$ ipython --no-banner

In [1]: import numpy as np

In [2]: from numpy import linalg as LA

In [3]: np.set_printoptions(precision=2, suppress=True, linewidth=200)

In [4]: mat = np.load("a.npy")

In [5]: print(mat)
[[ 1 -2  4 -8]
 [ 1 -1  1 -1]
 [ 1  0  0  0]
 [ 1  1  1  1]
 [ 1  2  4  8]
 [ 1  3  9 27]]

In [6]: print(mat - mat[0])
[[ 0  0  0  0]
 [ 0  1 -3  7]
 [ 0  2 -4  8]
 [ 0  3 -3  9]
 [ 0  4  0 16]
 [ 0  5  5 35]]

In [7]: print(mat.shape)
(6, 4)

In [8]: print(LA.svd(mat, compute_uv=False))
[30.78  6.82  1.84  1.3 ]

In [9]: print(np.abs(mat).max())
27

In [10]: mat[:, 4]
---------------------------------------------------------------------------
IndexError                                Traceback (most recent call last)
Cell In[10], line 1
----> 1 mat[:, 4]

IndexError: index 4 is out of bounds for axis 1 with size 4

In [11]: print(mat.sum(axis=0))
[ 6  3 19 27]

In [12]: print(np.diff(mat, axis=0))
[[ 0  1 -3  7]
 [ 0  1 -1  1]
 [ 0  1  1  1]
 [ 0  1  3  7]
 [ 0  1  5 19]]

In [13]: out = np.c_[mat[:, :1] @ np.array([[6]]), np.array([4, 1, 4, 5, 0, 5])]

In [14]: print(out)
[[6 4]
 [6 1]
 [6 4]
 [6 5]
 [6 0]
 [6 5]]

In [15]: print(LA.norm(LA.qr(mat)[0].T @ out, axis=0) ** 2 / ((out ** 2).sum(axis=0) + 1e-12))
[1.   0.74]

In [16]: print(LA.matrix_rank(np.c_[mat, out]))
5

In [17]: print(LA.matrix_rank(out))
2

In [18]: mat @ mat
---------------------------------------------------------------------------
ValueError                                Traceback (most recent call last)
Cell In[18], line 1
----> 1 mat @ mat

ValueError: matmul: Input operand 1 has a mismatch in its core dimension 0, with gufunc signature (n?,k),(k,m?)->(n?,m?) (size 6 is different from 4)

In [19]: C2 = mat.T @ mat

In [20]: print(LA.matrix_rank(C2))
4

In [21]: print((mat @ mat.T).shape)
(6, 6)

In [22]: print(LA.svd(mat, compute_uv=False) ** 2)
[947.38  46.53   3.4    1.7 ]

In [23]: O, R = LA.qr(mat)

In [24]: print(round(abs(R[0, 0]), 2), np.round(LA.norm(mat[:, 0]), 2))
2.45 2.45

In [25]: print(R)
[[ -2.45  -1.22  -7.76 -11.02]
 [  0.     4.18   4.18  24.26]
 [  0.     0.     6.11   9.17]
 [  0.     0.     0.     8.05]]

In [26]: print(np.allclose(R.T @ R, mat.T @ mat))
True

In [27]: print(np.abs(np.diag(R)))
[2.45 4.18 6.11 8.05]

In [28]: print(np.round(O.T @ O, 2) + 0)
[[1. 0. 0. 0.]
 [0. 1. 0. 0.]
 [0. 0. 1. 0.]
 [0. 0. 0. 1.]]

In [29]: print(np.round(O @ R, 2) + 0)
[[ 1. -2.  4. -8.]
 [ 1. -1.  1. -1.]
 [ 1.  0.  0.  0.]
 [ 1.  1.  1.  1.]
 [ 1.  2.  4.  8.]
 [ 1.  3.  9. 27.]]

In [30]: M = np.loadtxt("m.csv", delimiter=",")

In [31]: print(M)
[[ 0.88 -1.75 -0.36 -0.08  1.15 -0.46  0.2  -0.98  0.9  -1.46]
 [ 0.98 -2.09 -0.69  0.13  1.6  -0.5  -0.26 -0.83  0.85 -1.94]
 [-0.54  0.56  0.63 -0.25 -0.79  0.09  0.5  -0.12 -0.26  0.8 ]]

In [32]: print(LA.norm(M, axis=0))
[1.42 2.78 1.   0.29 2.12 0.69 0.6  1.29 1.26 2.56]

In [33]: print(round(float(LA.norm(M) ** 2 / LA.norm(M, 2) ** 2), 2))
1.04

In [34]: print(LA.norm(M, axis=1))
[3.07 3.72 1.63]

In [35]: x0 = np.array([1, -3, 2, 3, 3, -2, -1, 2, -1, 0])

In [36]: h = np.maximum(M @ x0, 0)

In [37]: print(M.T @ h)
[ 15.32 -31.84  -9.1    0.76  23.15  -7.89  -1.25 -14.49  14.17 -28.49]

In [38]: print(np.flatnonzero(h > 1e-9))
[0 1]

In [39]: out = M / LA.norm(M, axis=1, keepdims=True)

In [40]: C2 = out @ out.T

In [41]: print((np.abs(C2) > 0.9).astype(int))
[[1 1 0]
 [1 1 0]
 [0 0 1]]

In [42]: print(np.argwhere(np.triu(np.abs(C2) > 0.95, 1)))
[[0 1]]

In [43]: print(LA.norm(out, axis=1))
[1. 1. 1.]

In [44]: print(C2[0])
[ 1.    0.98 -0.76]

In [45]: rng = np.random.default_rng(8407)

In [46]: arr = np.triu(rng.random((7, 7)) < 0.4, 1).astype(int)

In [47]: arr = arr + arr.T

In [48]: print(arr)
[[0 1 1 0 0 0 0]
 [1 0 0 0 0 0 0]
 [1 0 0 1 1 0 0]
 [0 0 1 0 1 0 0]
 [0 0 1 1 0 1 0]
 [0 0 0 0 1 0 0]
 [0 0 0 0 0 0 0]]

In [49]: W1 = np.array([[2, 1, 5, 4],
    ...:     [5, 5, 0, 1],
    ...:     [3, 2, 5, 5],
    ...:     [0, 0, 2, 5],
    ...:     [4, 0, 4, 2],
    ...:     [3, 5, 5, 5],
    ...:     [3, 3, 0, 3]])

In [50]: beta = np.array([-5, 5, 1, -5])

In [51]: H = np.maximum(arr @ W1 + beta, 0)

In [52]: print((H > 0).astype(int))
[[1 1 1 1]
 [0 1 1 0]
 [1 1 1 1]
 [1 1 1 1]
 [1 1 1 1]
 [0 1 1 0]
 [0 1 1 0]]

In [53]: Z = np.array([[0, 3], [3, 1], [0, -1], [1, 2]])

In [54]: print(H @ Z)
[[37 17]
 [18  0]
 [24  9]
 [23  7]
 [46 22]
 [15  0]
 [15  4]]

In [55]: print((H @ Z).round(6).argmax(axis=1))
[0 0 0 0 0 0 0]

In [56]: print(W1 @ Z)
[[ 7 10]
 [16 22]
 [11 16]
 [ 5  8]
 [ 2 12]
 [20 19]
 [12 18]]

In [57]: Uu, sv, Vh = LA.svd(arr)

In [58]: print(np.argmax(sv[:-1] / (sv[1:] + 1e-6)) + 1)
6

In [59]: out = Uu[:, :6] @ np.diag(sv[:6]) @ Vh[:6]

In [60]: print(out.round(2) + 0)
[[0. 1. 1. 0. 0. 0. 0.]
 [1. 0. 0. 0. 0. 0. 0.]
 [1. 0. 0. 1. 1. 0. 0.]
 [0. 0. 1. 0. 1. 0. 0.]
 [0. 0. 1. 1. 0. 1. 0.]
 [0. 0. 0. 0. 1. 0. 0.]
 [0. 0. 0. 0. 0. 0. 0.]]

In [61]: print(np.round(LA.norm(arr - out) / LA.norm(arr), 2))
0.0

In [62]: E = np.loadtxt("dump.csv", delimiter=",")

In [63]: print(E)
[[ 0.33 -0.67 -0.67]
 [-0.67  0.33 -0.67]
 [-0.67 -0.67  0.33]]

In [64]: x0 = np.array([-3, -8, 1])

In [65]: rhs = E @ x0

In [66]: print(rhs)
[ 3.67 -1.33  7.67]

In [67]: print(LA.solve(E, -2 * rhs))
[ 6. 16. -2.]

In [68]: print(LA.solve(E, rhs + E[:, 0]))
[-2. -8.  1.]

In [69]: print(LA.solve(E, E[:, 1]))
[-0.  1. -0.]

In [70]: vals, vecs = LA.eigh(E)

In [71]: x0 = np.array([-1, -1, -3])

In [72]: print(np.round(x0 @ E @ x0 / (x0 @ x0), 2), round(vals[0], 2), vals[-1])
-0.52 -1.0 1.0
